% ipython --no-banner

In [1]: import numpy as np

In [2]: np.set_printoptions(suppress=True, linewidth=120)

In [3]: J = np.load("case12.npy")

In [4]: print(J.round(2))
[[-0.73 -0.52  0.48  0.85  0.09 -1.59 -4.56  1.27  0.3 ]
 [ 1.82 -0.05  0.95  3.81  3.28  3.21 -1.21  3.82  1.4 ]
 [ 1.45  0.17  1.17  4.36  3.95  3.06  0.27  3.45  2.66]
 [ 2.34  1.13  2.13  4.25  4.31  2.4  -0.84  4.34  3.1 ]
 [-0.43 -0.18  0.82 -0.48 -1.07 -3.13 -7.52  1.57 -0.82]
 [-0.42 -1.42 -0.42  2.05  0.84  1.26 -2.48  1.58 -0.17]
 [ 1.08 -0.58  0.42  3.96  3.17  3.41 -0.16  3.08  1.51]
 [ 3.33  2.05  3.05  2.39  2.91  0.15 -5.55  5.33  1.63]
 [-0.38 -1.95 -0.95  1.32 -0.16  1.36 -3.99  1.62 -1.73]
 [-0.26 -1.56 -0.56  2.22  0.94  1.8  -2.3   1.74 -0.36]
 [ 3.59  1.39  2.39  3.67  3.87  2.68 -3.24  5.59  1.66]
 [ 0.7  -0.85  0.15  1.91  0.98  1.39 -3.88  2.7  -0.57]
 [-2.19 -2.18 -1.18 -0.08 -1.68 -1.5  -4.98 -0.19 -1.67]
 [-2.15 -1.06 -0.06 -1.74 -2.77 -4.8  -8.32 -0.15 -1.67]
 [-1.24 -1.91 -0.91  0.61 -0.84 -0.27 -4.53  0.76 -1.5 ]
 [-0.86 -3.32 -2.32  2.57  0.41  4.2  -0.99  1.14 -2.05]
 [ 1.47  0.68  1.68  2.51  2.35  0.46 -3.45  3.47  1.55]
 [-2.5  -4.06 -3.06 -0.18 -2.71  0.91 -4.86 -0.5  -4.26]
 [ 1.22  0.3   1.3   1.71  1.37 -0.02 -4.8   3.22  0.45]
 [-1.55 -2.46 -1.46  3.48  1.74  3.13  1.5   0.45  0.83]
 [ 0.11 -1.8  -0.8   4.06  2.66  4.37  1.01  2.11  0.75]
 [ 0.06  0.2   1.2   1.99  1.59 -0.76 -3.08  2.06  1.73]
 [ 2.97  1.94  2.94  2.99  3.46  0.55 -3.98  4.97  2.44]
 [-1.13 -2.85 -1.85  1.32 -0.6   1.96 -3.23  0.87 -2.32]
 [ 1.62  0.24  1.24  3.67  3.29  2.43 -1.27  3.62  1.91]
 [-2.63 -4.37 -3.37  2.56 -0.12  3.99  0.76 -0.63 -1.87]
 [ 0.38 -0.23  0.77  1.06  0.44 -0.71 -5.26  2.38 -0.17]
 [ 1.11 -0.42  0.58  2.55  1.84  1.79 -3.01  3.11  0.31]
 [ 2.9   1.22  2.22  3.74  3.85  2.3  -2.42  4.9   2.17]
 [ 0.67 -1.84 -0.84  3.86  2.44  4.79  0.06  2.67 -0.07]]

In [5]: # rank 4

In [6]: Xc = J - J.mean(axis=0)

In [7]: V = np.linalg.svd(Xc)[2][:4]

In [8]: other = Xc - Xc @ V.T @ V

In [9]: print(np.round((Xc @ V.T).std(axis=0), 2) + 0)
[4.3  3.37 1.11 0.  ]

In [10]: print(np.round(other.std(axis=0), 2) + 0)
[0. 0. 0. 0. 0. 0. 0. 0. 0.]
